% ipython --no-banner

In [1]: import numpy as np

In [2]: import numpy.linalg as la

In [3]: np.set_printoptions(suppress=True, linewidth=200)

In [4]: tidy = lambda a: np.round(a, 4) + 0

In [5]: m1 = np.load("run7.npy")

In [6]: m1
Out[6]: 
array([[1, 3, 1, 2],
       [0, 2, 2, 1],
       [3, 0, 0, 2],
       [1, 2, 3, 1],
       [1, 1, 0, 3],
       [2, 2, 2, 0],
       [2, 0, 1, 0],
       [3, 3, 0, 0],
       [0, 2, 1, 0],
       [3, 2, 2, 3],
       [3, 1, 1, 0],
       [0, 0, 3, 1]])

In [7]: cen = (m1 - m1.mean(axis=0)) / m1.std(axis=0)

In [8]: np.argwhere(np.abs(cen) > 2)
Out[8]: array([], shape=(0, 2), dtype=int64)

In [9]: beta = la.lstsq(np.delete(cen, 3, axis=1), cen[:, 3])[0]

In [10]: tidy(1 - np.var(cen[:, 3] - np.delete(cen, 3, axis=1) @ beta))
Out[10]: np.float64(0.0111)

In [11]: proj = m1 @ la.solve(m1.T @ m1, m1.T)

In [12]: print(np.allclose(proj @ proj, proj))
True

In [13]: print(tidy(la.eigvalsh(proj)))
[0. 0. 0. 0. 0. 0. 0. 0. 1. 1. 1. 1.]

In [14]: Z = m1[[2, 9]].astype(float)

In [15]: for _ in range(5):
    ...:     lab = la.norm(m1[:, None] - Z, axis=-1).argmin(axis=1)
    ...:     Z = np.array([m1[lab == j].mean(axis=0) for j in range(2)])
    ...: 

In [16]: print(lab)
[1 1 0 1 0 1 0 0 1 1 0 1]

In [17]: np.bincount(lab)
Out[17]: array([5, 7])

In [18]: np.abs(Z[1] - Z[0]).argmax()
Out[18]: np.int64(2)

In [19]: print(tidy(Z[1] - Z[0]))
[-1.4     0.8571  1.6     0.1429]

In [20]: f, v = m1[6], m1[4]

In [21]: f @ f
Out[21]: np.int64(5)

In [22]: f @ v
Out[22]: np.int64(2)

In [23]: p = (f @ v) / (f @ f) * f

In [24]: p
Out[24]: array([0.8, 0. , 0.4, 0. ])

In [25]: cov = np.cov(m1, rowvar=False)

In [26]: cov.shape
Out[26]: (4, 4)

In [27]: tidy(cov)
Out[27]: 
array([[ 1.5379, -0.0455, -0.5758,  0.0379],
       [-0.0455,  1.1818,  0.    , -0.0455],
       [-0.5758,  0.    ,  1.1515, -0.1212],
       [ 0.0379, -0.0455, -0.1212,  1.3561]])

In [28]: K = np.loadtxt("data.csv", delimiter=",")

In [29]: K
Out[29]: 
array([[-2., -2.,  1., -2.,  1.,  4., -2.],
       [-2., -2.,  2.,  1.,  0., -4.,  2.],
       [ 1.,  2.,  2.,  3.,  2.,  1.,  0.],
       [-2.,  1.,  3., -2., -1.,  0., -2.],
       [ 1.,  0.,  2., -1., -2.,  0.,  0.],
       [ 4., -4.,  1.,  0.,  0.,  0.,  3.],
       [-2.,  2.,  0., -2.,  0.,  3.,  0.]])

In [30]: la.cholesky(K)
LinAlgError: Matrix is not positive definite


In [31]: [round(float(la.det(K[:i, :i])), 2) + 0 for i in range(1, 8)]
Out[31]: [-2.0, 0.0, 2.0, 21.0, -324.0, 2403.0, 8172.0]

In [32]: np.all(la.eigvalsh(K) > 0)
Out[32]: np.False_

In [33]: print(tidy(la.eigvalsh(K).min()))
-8.641

In [34]: M = np.load("test4.npy")

In [35]: M
Out[35]: 
array([[ 13.6376,   3.0473,  -9.3515,   5.7989,   0.1939,  -9.1441],
       [  2.6417,   3.2364,   2.6596,  -9.3314,  -9.6751,  13.9568],
       [ -5.4479, -12.4879,  -8.2087,   0.6083,   9.3533,  -7.6899],
       [ 10.2969,   4.1049,   7.5178,  -5.4446,  -1.9173, -13.6853],
       [ -7.3701,  -7.7343,  -0.4639,  -2.5593,  -0.285 , -16.7038],
       [-12.0555,  -3.8004,  -9.3406,  -3.4408,  -3.492 , -11.3553],
       [ -7.1723, -11.203 ,  -6.6042,   1.3602,  -8.2477,  10.4671],
       [ -7.3291,  12.2555,   2.0843,   9.0164,   5.0711,   9.2049],
       [  5.9793,   5.536 ,   6.3021,  14.6551,   3.1494,   8.3183],
       [ 11.5429,  -8.5384,  -6.7595,  -8.0287,  -2.0521,   8.916 ],
       [ -3.6568,   4.908 ,   0.1865,   5.294 ,  -9.6324, -15.5466],
       [ -1.5709, -16.6623,   4.662 ,   0.7159,   9.6581,   2.0912],
       [  1.5288,  -5.3298,  18.1797,   2.5582,   4.4723,   3.4938],
       [  4.8083,  -9.198 ,   5.1967, -14.7016,  -6.0619,   3.5192],
       [ -3.5074,   2.0973, -18.9024,  -3.2509,   3.7133,  -1.2807],
       [ -6.2884,  -4.0029, -15.4154,  -4.9801,  -7.2942,   5.3659],
       [  8.7454, -12.6066,  -6.786 ,   9.5826,  -2.8241,  -4.3288],
       [ -0.4335, -16.0617,   8.5718,   6.5483,  -5.0477,  -0.02  ]])

In [36]: O, V = la.qr(M[:, :1])[0], la.qr(M[:, 1:])[0]

In [37]: sv = la.svd(O.T @ V, compute_uv=False)

In [38]: tidy(np.degrees(np.arccos(sv.clip(0, 1))))
Out[38]: array([77.0901])

In [39]: (sv > 0.9).sum()
Out[39]: np.int64(0)

In [40]: proj = M @ la.solve(M.T @ M, M.T)

In [41]: la.matrix_rank(np.eye(18) - proj)
Out[41]: np.int64(12)

In [42]: tidy(la.eigvalsh(proj))
Out[42]: array([0., 0., 0., 0., 0., 0., 0., 0., 0., 0., 0., 0., 1., 1., 1., 1., 1., 1.])

In [43]: print(np.allclose(proj @ proj, proj))
True

In [44]: Z = M[[16, 6]].astype(float)

In [45]: for _ in range(7):
    ...:     lab = la.norm(M[:, None] - Z, axis=-1).argmin(axis=1)
    ...:     Z = np.array([M[lab == j].mean(axis=0) for j in range(2)])
    ...: 

In [46]: lab
Out[46]: array([0, 1, 0, 0, 0, 1, 1, 1, 0, 1, 0, 0, 0, 1, 1, 1, 0, 0])

In [47]: np.abs(Z[1] - Z[0]).argmax()
Out[47]: np.int64(5)

In [48]: np.bincount(lab)
Out[48]: array([10,  8])

In [49]: A2 = M / la.norm(M, axis=1, keepdims=True)

In [50]: cov = A2 @ A2.T

In [51]: (cov - 2 * np.eye(18)).round(6).argmax(axis=1)
Out[51]: array([16, 13,  4, 10,  5,  4, 15,  8,  7, 13,  4, 17, 17,  9, 15,  6,  0, 11])

In [52]: tidy(la.norm(A2, axis=1))
Out[52]: array([1., 1., 1., 1., 1., 1., 1., 1., 1., 1., 1., 1., 1., 1., 1., 1., 1., 1.])

In [53]: tidy(np.degrees(np.arccos(np.clip(cov[9, 4], -1, 1))))
Out[53]: np.float64(111.0536)

In [54]: np.argwhere(np.triu(np.abs(cov) > 0.95, 1))
Out[54]: array([], shape=(0, 2), dtype=int64)

In [55]: cen = M - M.mean(axis=0)

In [56]: V = la.svd(cen)[2][:5]

In [57]: A2 = cen - cen @ V.T @ V

In [58]: tidy(la.norm(A2) / la.norm(cen))
Out[58]: np.float64(0.2621)

In [59]: tidy((cen @ V.T).std(axis=0))
Out[59]: array([10.0107,  9.1085,  8.3908,  7.4463,  6.6649])

In [60]: data = np.loadtxt("block9.csv", delimiter=",")

In [61]: data
Out[61]: 
array([[  0. ,  -1.5,  -0.1,   0.2,   0.6,  -0.7,   0.1,  -0.1,  -1.3,  -1.2,   0.1],
       [ -0.5,   1.1,   0.5,   1.4,   0.6,  -1.1,  -1.4,   2.3,   0.9,   1.1,   0.6],
       [  1.7,   1.1,   0.9,   0. ,  -1.1,  -1.8,   1.5,  -0.9,  -0.8,  -0.5,  -1.7],
       [ -1. ,  -0.4,  -0.5,  -0.1,  -0.6,   0.6,  -0.3,   2.2,   0.6,  -1.9,   1. ],
       [  0.8,   1.2,  -0.3,   0.1,   0.6,   1.2,  -0.4,  -0.3,  -0.5,  -0.9,   0. ],
       [ -0.8,  -0.7,   2.1,  -0.6,  -1.7,  -0.6,   0.4,   0.1,   0.8,   2.6,  -0.1],
       [  0.7,  -2.7,   0.5,   0. ,   0. ,   1.6,  -0.5,   1.5,  -0.3,  -0.5,   2.9],
       [  0.1,   1.1,  -0.2,  -0.2,  -0.3,   0.8,   0.7,   0. ,  -0.5,  -0.5,  -0.2],
       [ -0.1,  -0.3,  -0.7,  -1.3,   1. ,   0. ,  -0.3,   0.2,   0.8,   1.2,  -0.8],
       [ -1.4,  -1.2,  -0.7,  -0.3,   0. ,   0.9,  -0.2,  -1.9,  -0.5,   0.2,  -0.8],
       [  3.8,   0. ,  -1. ,  -1.3,  -1.1,  -0.5,   0.4,   0.3,   0.4,  -0.8,   1.3],
       [  0.3,  -0.4,  -0.3,  -1.4,   0.2,   1.8,   0.9,   0.6,  -1.5,   0.9,  -1.5],
       [  0.9,  -0.8,  -0.6,   0.6,  -0.4,  -1.9,  -0.6,   1.2,   0.6,  -0.6,   0.8],
       [ -0.2,   1.4,  -2. ,  -1.9,  -0.9,  -0.7,  -0.8,  -0.4,  -1.1,  -1.7,   0.7],
       [ -0.7,   0.1,  -0.8,  -2.6,   0.6,  -0.4,  -1.2,   0.9,  -0.5,  -2.6,  -1.1],
       [ -0.1,   0.6,   2.1,   1.2,  -0.8,  -0.2,  -1.3,  -1.2,   1.4,  -1.4,   0.4],
       [ -1. ,   0.2,  -1.3,  -1.1,   0.1,  -0.1,   0.5,   1.3,  -0.4,   0.4,   0. ],
       [ -1. ,  -0.9,   2.2,   0. ,   1.1,  -0.6,  -1.1,   0. ,   0.4,   0. ,   0.5],
       [ -6.5,   9.5,  -4. , -10.5,   0.5,  -4. ,   7.5,  -1. ,  -6.5,  -3.5,  -6.5],
       [ -2.6,  -0.2,  -1. ,   0.8,   0.4,   0.2,  -0.9,  -1.3,   0. ,   0.9,   0.3],
       [  0.8,  -0.2,  -0.1,  -1.5,   0.8,  -1.1,  -0.8,  -1.4,  -0.5,  -0.8,   0.2],
       [ -0.3,   2.5,   0.5,  -0.4,   0.4,   0.4,  -0.6,  -0.9,   0.4,   0.6,  -0.3],
       [ -1. ,   0.5,   0.5,   1. ,   0.1,  -0.1,  -0.7,   0. ,  -0.1,   0. ,  -0.6],
       [ -0.4,   1. ,   0. ,  -0.3,   1. ,   0. ,   0.8,  -0.4,  -1.5,  -1.4,  -1. ],
       [  0.6,  -1.6,  -1.1,  -0.3,   1.6,  -1. ,   0. ,  -0.5,   0.3,   0.9,  -0.5],
       [ -0.6,  -1.7,   1.2,  -1. ,   0.3,   0.3,  -0.9,  -0.3,   0.5,  -0.6,   0.5],
       [  0.3,  -1. ,   0.7,   0.8,  -0.3,  -0.8,   0.6,  -0.4,  -0.9,  -0.5,  -0.7],
       [ -0.9,   0.8,  -0.2,   0.9,  -1. ,   0.1,  -0.9,   1.1,  -0.3,  -1.2,   2.4],
       [ -0.3,   1.3,   1.8,  -0.4,  -0.6,   1.6,   0.7,   1.1,   1.2,   0.2,   0.2],
       [ -0.6,   0.6,  -0.5,   2.1,  -0.4,   1.4,   0.7,  -0.3,  -0.8,   0.1,  -0.1],
       [  1.3,   0.8,  -1.3,  -0.3,  -0.1,  -0.5,  -1.3,   1.1,  -0.9,  -1.3,   0.9],
       [ -1.5,   0.7,   0.9,   0.8,   1.2,  -0.2,  -0.2,   0.9,   1.6,   0.4,   0.1],
       [ -0.8,  -0.5,  -0.1,   0.2,   0.9,  -0.6,   0.8,  -0.6,   0.9,  -1. ,  -0.1]])

In [62]: cen = M - M.mean(axis=0)

In [63]: Uu, sv, vt = la.svd(cen, full_matrices=False)

In [64]: tidy(vt[0] * np.sign(vt[0, np.abs(vt[0]).argmax()]))
Out[64]: array([0.2966, 0.0592, 0.6935, 0.1187, 0.0422, 0.6416])

In [65]: tidy(sv)
Out[65]: array([42.4719, 38.644 , 35.5992, 31.5918, 28.2767, 21.6658])

In [66]: print(np.abs(Uu[:, 0]).argmax())
12
